% python3 -q
>>> import numpy as np
>>> from numpy import linalg as LA
>>> np.set_printoptions(precision=2, suppress=True, linewidth=100)
>>> rnd = lambda a: np.round(a, 2) + 0
>>> feats = np.array([[7, -4, 4, -3, 9, 1, 8, -3],
...     [0, 5, 1, 2, -5, 3, 3, 2],
...     [0, 0, -5, 7, 5, 9, -6, 5],
...     [0, 0, 0, 3, 7, -5, -8, -5],
...     [0, 0, 0, 0, 3, 2, -5, -2],
...     [0, 0, 0, 0, 0, 5, 9, 1],
...     [0, 0, 0, 0, 0, 0, -4, -4],
...     [0, 0, 0, 0, 0, 0, 0, 1]])
>>> t = np.radians(120)
>>> Rm = np.eye(8)
>>> Rm[3, 3] = Rm[4, 4] = np.cos(t)
>>> Rm[3, 4], Rm[4, 3] = -np.sin(t), np.sin(t)
>>> rnd(Rm)
array([[ 1.  ,  0.  ,  0.  ,  0.  ,  0.  ,  0.  ,  0.  ,  0.  ],
       [ 0.  ,  1.  ,  0.  ,  0.  ,  0.  ,  0.  ,  0.  ,  0.  ],
       [ 0.  ,  0.  ,  1.  ,  0.  ,  0.  ,  0.  ,  0.  ,  0.  ],
       [ 0.  ,  0.  ,  0.  , -0.5 , -0.87,  0.  ,  0.  ,  0.  ],
       [ 0.  ,  0.  ,  0.  ,  0.87, -0.5 ,  0.  ,  0.  ,  0.  ],
       [ 0.  ,  0.  ,  0.  ,  0.  ,  0.  ,  1.  ,  0.  ,  0.  ],
       [ 0.  ,  0.  ,  0.  ,  0.  ,  0.  ,  0.  ,  1.  ,  0.  ],
       [ 0.  ,  0.  ,  0.  ,  0.  ,  0.  ,  0.  ,  0.  ,  1.  ]])
>>> A2 = feats @ Rm.T
>>> print(rnd(A2))
[[ 7.   -4.    4.   -6.29 -7.1   1.    8.   -3.  ]
 [ 0.    5.    1.    3.33  4.23  3.    3.    2.  ]
 [ 0.    0.   -5.   -7.83  3.56  9.   -6.    5.  ]
 [ 0.    0.    0.   -7.56 -0.9  -5.   -8.   -5.  ]
 [ 0.    0.    0.   -2.6  -1.5   2.   -5.   -2.  ]
 [ 0.    0.    0.    0.    0.    5.    9.    1.  ]
 [ 0.    0.    0.    0.    0.    0.   -4.   -4.  ]
 [ 0.    0.    0.    0.    0.    0.    0.    1.  ]]
>>> rnd(LA.det(Rm)), np.trace(Rm)
(np.float64(1.0), np.float64(5.0))
>>> rng = np.random.default_rng(17)
>>> lab = rng.permutation(8)
>>> A2 = feats[:, lab] * rng.choice([-1, 1], 8)
>>> A2
array([[ 4, -7, -8, -9, -4, -3, -1, -3],
       [-5,  0, -3,  5, -1,  2, -3,  2],
       [ 0,  0,  6, -5,  5,  5, -9,  7],
       [ 0,  0,  8, -7,  0, -5,  5,  3],
       [ 0,  0,  5, -3,  0, -2, -2,  0],
       [ 0,  0, -9,  0,  0,  1, -5,  0],
       [ 0,  0,  4,  0,  0, -4,  0,  0],
       [ 0,  0,  0,  0,  0,  1,  0,  0]])
>>> left, _, vt = LA.svd(feats.T @ A2)
>>> lab
array([1, 0, 6, 4, 2, 7, 5, 3])
>>> rnd(LA.lstsq(feats, A2)[0])
array([[ 0., -1.,  0.,  0.,  0.,  0.,  0.,  0.],
       [-1.,  0.,  0.,  0.,  0.,  0.,  0.,  0.],
       [ 0.,  0.,  0.,  0., -1.,  0.,  0.,  0.],
       [ 0.,  0.,  0.,  0.,  0.,  0.,  0.,  1.],
       [ 0.,  0.,  0., -1.,  0.,  0.,  0.,  0.],
       [ 0.,  0.,  0.,  0.,  0.,  0., -1.,  0.],
       [ 0.,  0., -1.,  0.,  0.,  0.,  0.,  0.],
       [ 0.,  0.,  0.,  0.,  0.,  1.,  0.,  0.]])
>>> rnd(left @ vt)
array([[ 0., -1.,  0.,  0.,  0.,  0.,  0.,  0.],
       [-1.,  0.,  0.,  0.,  0.,  0.,  0.,  0.],
       [ 0.,  0.,  0.,  0., -1.,  0.,  0.,  0.],
       [ 0.,  0.,  0.,  0.,  0.,  0.,  0.,  1.],
       [ 0.,  0.,  0., -1.,  0.,  0.,  0.,  0.],
       [ 0.,  0.,  0.,  0.,  0.,  0., -1.,  0.],
       [ 0.,  0., -1.,  0.,  0.,  0.,  0.,  0.],
       [ 0.,  0.,  0.,  0.,  0.,  1.,  0.,  0.]])
